% python3 -q
>>> import numpy as np
>>> from numpy import linalg as LA
>>> np.set_printoptions(precision=2, suppress=True, linewidth=120, sign=" ")
>>> rd = lambda a: np.round(a, 2) + 0
>>> F = np.array([[15.0, 0.5, 1.5, -1.1],
...     [-5.0, 1.3, -1.0, 0.9],
...     [18.0, 0.5, -0.5, -1.3],
...     [11.0, 0.4, 1.3, -2.0],
...     [-18.0, 0.5, 1.9, -1.6],
...     [-19.0, -1.7, 1.8, -1.6]])
>>> B = np.array([[3, -2], [2, 2], [0, 0], [-2, 1]])
>>> rd(B.T @ F.T)
array([[ 48.2, -14.2,  57.6,  37.8, -49.8, -57.2],
       [-30.1,  13.5, -36.3, -23.2,  35.4,  33. ]])
>>> np.einsum("ij,ij->i", F, F)
array([ 228.71,   28.5 ,  326.19,  126.85,  330.42,  369.69])
>>> rd(F @ B)
array([[ 48.2, -30.1],
       [-14.2,  13.5],
       [ 57.6, -36.3],
       [ 37.8, -23.2],
       [-49.8,  35.4],
       [-57.2,  33. ]])
>>> LA.matrix_rank(np.vstack([F, B.T]))
np.int64(4)
>>> rd(np.einsum("ij->j", F))
array([ 2. ,  1.5,  5. , -6.7])
>>> th = np.radians(90)
>>> r_ = np.eye(4)
>>> r_[3, 3] = r_[2, 2] = np.cos(th)
>>> r_[3, 2], r_[2, 3] = -np.sin(th), np.sin(th)
>>> rd(r_)
array([[ 1.,  0.,  0.,  0.],
       [ 0.,  1.,  0.,  0.],
       [ 0.,  0.,  0.,  1.],
       [ 0.,  0., -1.,  0.]])
>>> B = F @ r_.T
>>> np.allclose(LA.norm(F, axis=1), LA.norm(B, axis=1))
True
>>> rd(LA.svd(F, compute_uv=False)), rd(LA.svd(B, compute_uv=False))
(array([ 37.18,   4.77,   2.07,   1.14]), array([ 37.18,   4.77,   2.07,   1.14]))
>>> rd(LA.det(r_)), np.trace(r_)
(np.float64(1.0), np.float64(2.0))
>>> np.abs(B - F).max(axis=0)
array([ 0. ,  0. ,  3.5,  1.8])
>>> arr = np.loadtxt("case7.csv", delimiter=",")
>>> arr
array([[ 0.55,  2.38,  0.68,  0.42, -0.1 ],
       [-0.65,  3.33,  0.35,  0.49, -0.58],
       [-1.83, -2.06, -0.53, -0.38, -0.2 ],
       [-1.53, -0.24, -0.37, -0.11, -0.34],
       [ 1.52,  0.92,  0.5 ,  0.21,  0.31],
       [ 0.51,  1.76,  0.3 ,  0.28, -0.04],
       [-0.7 , -0.38, -0.01, -0.04, -0.16],
       [ 1.77, -0.73,  0.14, -0.07,  0.51],
       [-2.33, -3.89, -1.13, -0.76, -0.1 ],
       [ 1.09,  4.95,  0.66,  0.79, -0.33],
       [ 0.14,  0.62, -0.35,  0.02, -0.01]])
>>> proj = arr @ LA.solve(arr.T @ arr, arr.T)
>>> rd(proj @ arr[:, 4])
array([-0.1 , -0.58, -0.2 , -0.34,  0.31, -0.04, -0.16,  0.51, -0.1 , -0.33, -0.01])
>>> np.allclose(proj @ proj, proj)
True
>>> rd(np.trace(proj))
np.float64(5.0)
>>> E = np.array([[2.87, 8.94, 0.04, 5.85],
...     [-0.01, -0.05, 0.14, -0.09],
...     [3.03, 8.92, -0.13, 6.11],
...     [1.95, 5.86, -0.12, 3.88],
...     [2.01, 5.93, -0.16, 4.04],
...     [0.93, 3.13, -0.03, 2.1]])
>>> x = np.array([2, 0, 1, 1])
>>> h1 = np.maximum(E @ x, 0)
>>> np.flatnonzero(h1 > 1e-9)
array([ 0,  1,  2,  3,  4,  5])
>>> rd(h1)
array([ 11.63,   0.03,  12.04,   7.66,   7.9 ,   3.93])
>>> rd(np.maximum(E @ (3 * x), 0))
array([ 34.89,   0.09,  36.12,  22.98,  23.7 ,  11.79])
>>> W0 = np.array([[59, 0, 3, 0, 0],
...     [-2, 42, -2, 2, 1],
...     [0, -3, 1, -2, 1],
...     [2, -1, 2, 41, 3],
...     [-3, 3, 2, 3, 38]])
>>> W0
array([[59,  0,  3,  0,  0],
       [-2, 42, -2,  2,  1],
       [ 0, -3,  1, -2,  1],
       [ 2, -1,  2, 41,  3],
       [-3,  3,  2,  3, 38]])
>>> x = np.array([1, -4, 3, 0, -5])
>>> h1 = np.maximum(W0 @ x, 0)
>>> W0 * (h1 > 1e-9)[:, None]
array([[59,  0,  3,  0,  0],
       [ 0,  0,  0,  0,  0],
       [ 0, -3,  1, -2,  1],
       [ 0,  0,  0,  0,  0],
       [ 0,  0,  0,  0,  0]])
>>> np.flatnonzero(h1 > 1e-9)
array([ 0,  2])
>>> h1
array([ 68,   0,  10,   0,   0])
>>> np.maximum(W0 @ x, 0) - np.maximum(-W0 @ x, 0)
array([  68, -181,   10,   -3, -199])
>>> np.maximum(W0 @ (3 * x), 0)
array([ 204,    0,   30,    0,    0])
>>> rd(np.tanh(W0 @ x))
array([ 1., -1.,  1., -1., -1.])
